$ python3 -q
>>> import numpy as np
>>> np.set_printoptions(suppress=True, linewidth=160)
>>> tidy = lambda a: np.round(a, 2) + 0
>>> m1 = np.load("run5.npy")
>>> m1
array([[-1.,  0.,  0.,  0.],
       [ 0.,  2., -3.,  0.],
       [ 0.,  1., -3.,  1.],
       [ 0., -3.,  0.,  2.]])
>>> ev, evecs = np.linalg.eig(m1)
>>> tidy(np.sort(np.linalg.eigvals(m1 @ m1)))
array([1.+0.j, 1.+0.j, 1.+0.j, 9.+0.j])
>>> B = np.linalg.inv(m1)
>>> np.allclose(B, m1.T)
False
>>> tidy(B)
array([[-1.  ,  0.  ,  0.  ,  0.  ],
       [ 0.  , -2.  ,  2.  , -1.  ],
       [ 0.  , -1.67,  1.33, -0.67],
       [ 0.  , -3.  ,  3.  , -1.  ]])
>>> (np.abs(B) > 1e-9).astype(int)
array([[1, 0, 0, 0],
       [0, 1, 1, 1],
       [0, 1, 1, 1],
       [0, 1, 1, 1]])
>>> tidy(np.linalg.det(m1) * np.linalg.det(B))
np.float64(1.0)
>>> rng = np.random.default_rng(9217)
>>> z = rng.permutation(4)
>>> z
array([3, 1, 2, 0])
>>> B = m1[z][:, z]
>>> np.trace(B)
np.float64(0.0)
>>> np.diag(B)
array([ 2.,  2., -3., -1.])
>>> X = np.load("sample2.npy")
>>> X
array([[ 1, -1, -1,  1,  1, -1, -1,  1],
       [ 1,  1,  1,  1,  1,  1,  1,  1],
       [ 1, -1,  1, -1,  1, -1,  1, -1]])
>>> # columns 0 and 4 are equal
>>> tidy(np.linalg.norm(X[2] - X[1]))
np.float64(4.0)
>>> tidy(np.linalg.norm(X, 2))
np.float64(2.83)
>>> X[2] @ X[1]
np.int64(0)
>>> tidy(np.linalg.norm(X, 1)), tidy(np.linalg.norm(X, np.inf))
(np.float64(3.0), np.float64(8.0))
>>> tidy(np.linalg.norm(X, axis=1))
array([2.83, 2.83, 2.83])
>>> B = X[0, 0] * X[1:] - np.outer(X[1:, 0], X[0])
>>> B
array([[ 0,  2,  2,  0,  0,  2,  2,  0],
       [ 0,  0,  2, -2,  0,  0,  2, -2]])
>>> np.flatnonzero(~B.round(6).any(axis=1))
array([], dtype=int64)
>>> K = np.array([[3, -5, -5], [0, -5, 2], [0, 0, -4]])
>>> z = rng.permutation(3)
>>> z
array([2, 1, 0])
>>> B = K[z][:, z]
>>> B
array([[-4,  0,  0],
       [ 2, -5,  0],
       [-5, -5,  3]])
>>> tidy(np.sort(np.abs(np.linalg.eigvals(B))))
array([3., 4., 5.])
>>> tidy(np.linalg.norm(K) ** 2 / np.linalg.norm(K, 2) ** 2)
np.float64(1.48)
>>> K[0] @ K[2]
np.int64(20)
>>> B = np.linalg.inv(K)
>>> tidy(B)
array([[ 0.33, -0.33, -0.58],
       [ 0.  , -0.2 , -0.1 ],
       [ 0.  ,  0.  , -0.25]])
>>> np.allclose(B, K.T)
False
>>> def softmax(z):
...     e = np.exp(z - z.max(axis=-1, keepdims=True))
...     return e / e.sum(axis=-1, keepdims=True)
... 
>>> tidy(softmax(B[1] + 2))
array([0.37, 0.3 , 0.33])
>>> tidy(softmax(10 * B[1]))
array([0.67, 0.09, 0.24])
>>> S = B @ B.T / np.sqrt(3)
>>> softmax(S).round(6).argmax(axis=1)
array([0, 0, 0])
>>> tidy(softmax(S))
array([[0.39, 0.3 , 0.31],
       [0.34, 0.33, 0.33],
       [0.35, 0.32, 0.33]])
>>> tidy(softmax(S + np.triu(np.full(S.shape, -np.inf), 1)))
array([[1.  , 0.  , 0.  ],
       [0.51, 0.49, 0.  ],
       [0.35, 0.32, 0.33]])
